$ python -q
>>> import numpy as np
>>> np.set_printoptions(suppress=True, linewidth=200)
>>> def tidy(a):
...     return np.round(a, 3) + 0
... 
>>> rng = np.random.default_rng(22)
>>> z = rng.integers(0, 2, 10)
>>> W0 = np.triu((z[:, None] == z) & (rng.random((10, 10)) < 0.8), 1).astype(int)
>>> W0 += W0.T
>>> W0
array([[0, 0, 0, 0, 1, 0, 0, 1, 0, 0],
       [0, 0, 0, 1, 0, 1, 1, 0, 1, 1],
       [0, 0, 0, 0, 1, 0, 0, 1, 0, 0],
       [0, 1, 0, 0, 0, 1, 1, 0, 1, 1],
       [1, 0, 1, 0, 0, 0, 0, 0, 0, 0],
       [0, 1, 0, 1, 0, 0, 1, 0, 1, 1],
       [0, 1, 0, 1, 0, 1, 0, 0, 1, 1],
       [1, 0, 1, 0, 0, 0, 0, 0, 0, 0],
       [0, 1, 0, 1, 0, 1, 1, 0, 0, 1],
       [0, 1, 0, 1, 0, 1, 1, 0, 1, 0]])
>>> W0.sum(axis=0)
array([2, 5, 2, 5, 2, 5, 5, 2, 5, 5])
>>> np.trace(W0 @ W0 @ W0) // 6
np.int64(20)
>>> low = np.diag(W0.sum(axis=1)) - W0
>>> (np.linalg.eigvalsh(low) < 1e-8).sum()
np.int64(2)
>>> low
array([[ 2,  0,  0,  0, -1,  0,  0, -1,  0,  0],
       [ 0,  5,  0, -1,  0, -1, -1,  0, -1, -1],
       [ 0,  0,  2,  0, -1,  0,  0, -1,  0,  0],
       [ 0, -1,  0,  5,  0, -1, -1,  0, -1, -1],
       [-1,  0, -1,  0,  2,  0,  0,  0,  0,  0],
       [ 0, -1,  0, -1,  0,  5, -1,  0, -1, -1],
       [ 0, -1,  0, -1,  0, -1,  5,  0, -1, -1],
       [-1,  0, -1,  0,  0,  0,  0,  2,  0,  0],
       [ 0, -1,  0, -1,  0, -1, -1,  0,  5, -1],
       [ 0, -1,  0, -1,  0, -1, -1,  0, -1,  5]])
>>> round(np.linalg.det(low[1:, 1:]))
0
>>> np.linalg.matrix_rank(low)
np.int64(8)
>>> np.all(np.linalg.eigvalsh(W0) > 0)
np.False_
>>> [round(float(np.linalg.det(W0[:i, :i])), 2) + 0 for i in range(1, 11)]
[0.0, 0.0, 0.0, 0.0, 0.0, 0.0, 0.0, 0.0, 0.0, 0.0]
>>> tidy(np.linalg.eigvalsh(W0).min())
np.float64(-2.0)
>>> np.flatnonzero(np.linalg.matrix_power((W0 != 0) + (W0.T != 0) + np.eye(10), 10)[1])
array([1, 3, 5, 6, 8, 9])
>>> W0 @ W0
array([[2, 0, 2, 0, 0, 0, 0, 0, 0, 0],
       [0, 5, 0, 4, 0, 4, 4, 0, 4, 4],
       [2, 0, 2, 0, 0, 0, 0, 0, 0, 0],
       [0, 4, 0, 5, 0, 4, 4, 0, 4, 4],
       [0, 0, 0, 0, 2, 0, 0, 2, 0, 0],
       [0, 4, 0, 4, 0, 5, 4, 0, 4, 4],
       [0, 4, 0, 4, 0, 4, 5, 0, 4, 4],
       [0, 0, 0, 0, 2, 0, 0, 2, 0, 0],
       [0, 4, 0, 4, 0, 4, 4, 0, 5, 4],
       [0, 4, 0, 4, 0, 4, 4, 0, 4, 5]])
>>> evals, vecs = np.linalg.eigh(W0)
>>> (evals > 1e-8).sum(), (evals < -1e-8).sum()
(np.int64(2), np.int64(6))
>>> tidy(np.abs(vecs[:, -1]))
array([0.   , 0.408, 0.   , 0.408, 0.   , 0.408, 0.408, 0.   , 0.408, 0.408])
>>> tidy(vecs.T @ W0 @ vecs)
array([[-2.,  0.,  0.,  0.,  0.,  0.,  0.,  0.,  0.,  0.],
       [ 0., -1.,  0.,  0.,  0.,  0.,  0.,  0.,  0.,  0.],
       [ 0.,  0., -1.,  0.,  0.,  0.,  0.,  0.,  0.,  0.],
       [ 0.,  0.,  0., -1.,  0.,  0.,  0.,  0.,  0.,  0.],
       [ 0.,  0.,  0.,  0., -1.,  0.,  0.,  0.,  0.,  0.],
       [ 0.,  0.,  0.,  0.,  0., -1.,  0.,  0.,  0.,  0.],
       [ 0.,  0.,  0.,  0.,  0.,  0.,  0.,  0.,  0.,  0.],
       [ 0.,  0.,  0.,  0.,  0.,  0.,  0.,  0.,  0.,  0.],
       [ 0.,  0.,  0.,  0.,  0.,  0.,  0.,  0.,  2.,  0.],
       [ 0.,  0.,  0.,  0.,  0.,  0.,  0.,  0.,  0.,  5.]])
>>> tidy(np.linalg.eigvalsh(W0 @ W0))
array([ 0.,  0.,  1.,  1.,  1.,  1.,  1.,  4.,  4., 25.])
>>> np.unique(W0.round(6), axis=0).shape
(8, 10)
>>> np.abs(np.diag(np.linalg.qr(W0)[1])) > 1e-9
array([ True,  True, False,  True,  True,  True,  True, False,  True,  True])
>>> J = np.load("sample12.npy")
>>> J
array([[3, 0, 0, 0, 0, 0, 0, 0],
       [3, 0, 0, 0, 0, 0, 0, 0],
       [1, 0, 2, 0, 0, 0, 0, 0],
       [2, 3, 3, 1, 0, 0, 0, 0],
       [2, 3, 2, 3, 2, 0, 0, 0],
       [2, 3, 3, 0, 3, 3, 0, 0],
       [0, 1, 0, 1, 2, 3, 1, 0],
       [0, 3, 1, 1, 0, 0, 1, 3]])
>>> left, sig, Vt = np.linalg.svd(J)
>>> vecs = Vt[:(sig > 1e-8).sum()]
>>> x = J[7] + 2 * J[3] + rng.integers(2) * np.eye(8)[5]
>>> x
array([4., 9., 7., 3., 0., 0., 1., 3.])
>>> np.linalg.matrix_rank(np.vstack([J, x]))
np.int64(7)
>>> np.allclose(vecs.T @ vecs @ x, x)
True
